>>> import numpy as np
>>> from numpy import linalg as LA
>>> np.set_printoptions(suppress=True, linewidth=200)
>>> m1 = np.array([[0, 5, -8, 5, 8, -1, -8],
...     [0, 0, 5, -4, 2, 1, -6],
...     [0, 0, 0, -4, -1, 2, 5],
...     [0, 0, 0, 0, -4, -3, 4],
...     [0, 0, 0, 0, 0, -7, -7],
...     [0, 0, 0, 0, 0, 0, 8],
...     [0, 0, 0, 0, 0, 0, 0]])
>>> # triangular: eigenvalues sit on the diagonal
>>> round(np.abs(LA.eigvals(m1)).max(), 4)
np.float64(0.0)
>>> np.allclose(m1 @ m1.T, m1.T @ m1)
False
>>> m1 @ m1
array([[   0,    0,   25,   12,   -2,  -82, -114],
       [   0,    0,    0,  -20,   11,    8,    3],
       [   0,    0,    0,    0,   16,   19,    7],
       [   0,    0,    0,    0,    0,   28,    4],
       [   0,    0,    0,    0,    0,    0,  -56],
       [   0,    0,    0,    0,    0,    0,    0],
       [   0,    0,    0,    0,    0,    0,    0]])
>>> LA.matrix_power(m1, 4)
array([[   0,    0,    0,    0,  400,  811,  335],
       [   0,    0,    0,    0,    0, -560, -696],
       [   0,    0,    0,    0,    0,    0, -896],
       [   0,    0,    0,    0,    0,    0,    0],
       [   0,    0,    0,    0,    0,    0,    0],
       [   0,    0,    0,    0,    0,    0,    0],
       [   0,    0,    0,    0,    0,    0,    0]])
>>> np.trace(m1)
np.int64(0)
>>> m1.inv()
Traceback (most recent call last):
  File "<python-input-10>", line 1, in <module>
    m1.inv()
    ^^^^^^
AttributeError: 'numpy.ndarray' object has no attribute 'inv'
>>> (m1 + m1.T) / 2
array([[ 0. ,  2.5, -4. ,  2.5,  4. , -0.5, -4. ],
       [ 2.5,  0. ,  2.5, -2. ,  1. ,  0.5, -3. ],
       [-4. ,  2.5,  0. , -2. , -0.5,  1. ,  2.5],
       [ 2.5, -2. , -2. ,  0. , -2. , -1.5,  2. ],
       [ 4. ,  1. , -0.5, -2. ,  0. , -3.5, -3.5],
       [-0.5,  0.5,  1. , -1.5, -3.5,  0. ,  4. ],
       [-4. , -3. ,  2.5,  2. , -3.5,  4. ,  0. ]])
>>> W0 = np.array([[2.0, -1.0, -1.0], [0.0, 4.0, 2.0], [0.0, -1.0, 1.0]])
>>> q = W0.astype(float).copy()
>>> for j in range(3):
...     q[:, j] -= q[:, :j] @ (q[:, :j].T @ q[:, j])
...     q[:, j] /= LA.norm(q[:, j])
... 
>>> q.round(4)
array([[ 1.    ,  0.    ,  0.    ],
       [ 0.    ,  0.9701,  0.2425],
       [ 0.    , -0.2425,  0.9701]])
>>> np.round(q.T @ q, 4) + 0
array([[1., 0., 0.],
       [0., 1., 0.],
       [0., 0., 1.]])
>>> rng = np.random.default_rng(27)
>>> z = rng.permutation(3)
>>> z
array([0, 2, 1])
>>> other = W0[z][:, z]
>>> np.diag(other)
array([2., 1., 4.])
>>> w, vecs = LA.eig(W0)
>>> np.round(np.sort(LA.eigvals(W0.T)), 4)
array([2., 2., 3.])
>>> np.round(np.sort(LA.eigvals(LA.inv(W0))), 4)
array([0.3333, 0.5   , 0.5   ])
